$ python -q
>>> import numpy as np
>>> np.set_printoptions(precision=2, suppress=True, linewidth=140, legacy="1.25")
>>> rnd = lambda a: np.round(a, 2) + 0
>>> F = np.loadtxt("layer7.csv", delimiter=",")
>>> F
array([[2., 0., 1.],
       [1., 2., 0.],
       [5., 6., 1.]])
>>> rk = np.linalg.matrix_rank(F)
>>> rk
2
>>> null = np.linalg.svd(F)[2][rk:].T
>>> [int(np.linalg.matrix_rank(F[:, :j + 1])) for j in range(3)]
[1, 2, 2]
>>> rnd(null @ null.T)
array([[ 0.19, -0.1 , -0.38],
       [-0.1 ,  0.05,  0.19],
       [-0.38,  0.19,  0.76]])
>>> null.shape
(3, 1)
>>> rnd(F @ null)
array([[0.],
       [0.],
       [0.]])
>>> np.allclose(F @ null, 0)
True
>>> x = np.array([-2, 1, -3])
>>> h = np.maximum(F @ x, 0)
>>> np.flatnonzero(h > 1e-9)
array([], dtype=int64)
>>> h
array([0., 0., 0.])
>>> F.T @ h
array([0., 0., 0.])
>>> F * (h > 1e-9)[:, None]
array([[0., 0., 0.],
       [0., 0., 0.],
       [0., 0., 0.]])
>>> np.maximum(F @ (3 * x), 0)
array([0., 0., 0.])
>>> np.maximum(F @ x, 0) - np.maximum(-F @ x, 0)
array([-7.,  0., -7.])
>>> r0, g = F[1], F[2]
>>> r0 @ r0
5.0
>>> pr = (r0 @ g) / (r0 @ r0) * r0
>>> rnd((g - pr) @ r0)
0.0
>>> np.outer(r0, g)
array([[ 5.,  6.,  1.],
       [10., 12.,  2.],
       [ 0.,  0.,  0.]])
>>> A = np.array([[-1, 1, 1], [-2, 1, 3], [-1, 3, -3]])
>>> A
array([[-1,  1,  1],
       [-2,  1,  3],
       [-1,  3, -3]])
>>> vals, V = np.linalg.eig(A)
>>> rnd(A @ V[:, 0] - vals[0] * V[:, 0])
array([0., 0., 0.])
>>> rnd(np.prod(vals))
-2.0
>>> rnd(vals)
array([ 1.27,  0.34, -4.61])
>>> rnd(np.sort(np.linalg.eigvals(A @ A)))
array([ 0.12,  1.61, 21.27])
>>> rnd(np.poly(F))
array([ 1., -5.,  3.,  0.])
>>> rnd(np.linalg.det(F[::-1]))
0.0
>>> Y = np.linalg.inv(A)
>>> A @ Y
array([[1., 0., 0.],
       [0., 1., 0.],
       [0., 0., 1.]])
>>> rnd(np.linalg.det(A) * np.linalg.det(Y))
1.0
>>> rnd(np.linalg.slogdet(A)[0])
-1.0
>>> (np.abs(Y) > 1e-9).astype(int)
array([[1, 1, 1],
       [1, 1, 1],
       [1, 1, 1]])
>>> rnd(np.linalg.inv(Y))
array([[-1.,  1.,  1.],
       [-2.,  1.,  3.],
       [-1.,  3., -3.]])
>>> rnd(np.linalg.det(A) * Y)
array([[-12.,   6.,   2.],
       [ -9.,   4.,   1.],
       [ -5.,   2.,   1.]])
>>> rnd(np.linalg.norm(A))
6.0
>>> A.sum(axis=0)
array([-4,  5,  1])
>>> np.zeros(3, 3)
Traceback (most recent call last):
  File "<python-input-44>", line 1, in <module>
    np.zeros(3, 3)
    ~~~~~~~~^^^^^^
TypeError: Cannot interpret '3' as a data type
>>> np.linalg.rank(A)
Traceback (most recent call last):
  File "<python-input-45>", line 1, in <module>
    np.linalg.rank(A)
    ^^^^^^^^^^^^^^
AttributeError: module 'numpy.linalg' has no attribute 'rank'
>>> A - A[0]
array([[ 0,  0,  0],
       [-1,  0,  2],
       [ 0,  2, -4]])
>>> W0 = np.minimum.outer(np.arange(1, 6), np.arange(1, 6)) * 3
>>> W0
array([[ 3,  3,  3,  3,  3],
       [ 3,  6,  6,  6,  6],
       [ 3,  6,  9,  9,  9],
       [ 3,  6,  9, 12, 12],
       [ 3,  6,  9, 12, 15]])
>>> # symmetric, so the eigenvalues are real
>>> rnd(np.linalg.det(W0.T))
243.0
>>> np.einsum("ij,ji->", W0, W0)
1395
>>> rnd(np.linalg.eigvals(W0))
array([37.03,  4.35,  1.75,  1.06,  0.81])
>>> rnd(np.poly(W0))
array([   1.,  -45.,  315., -756.,  729., -243.])
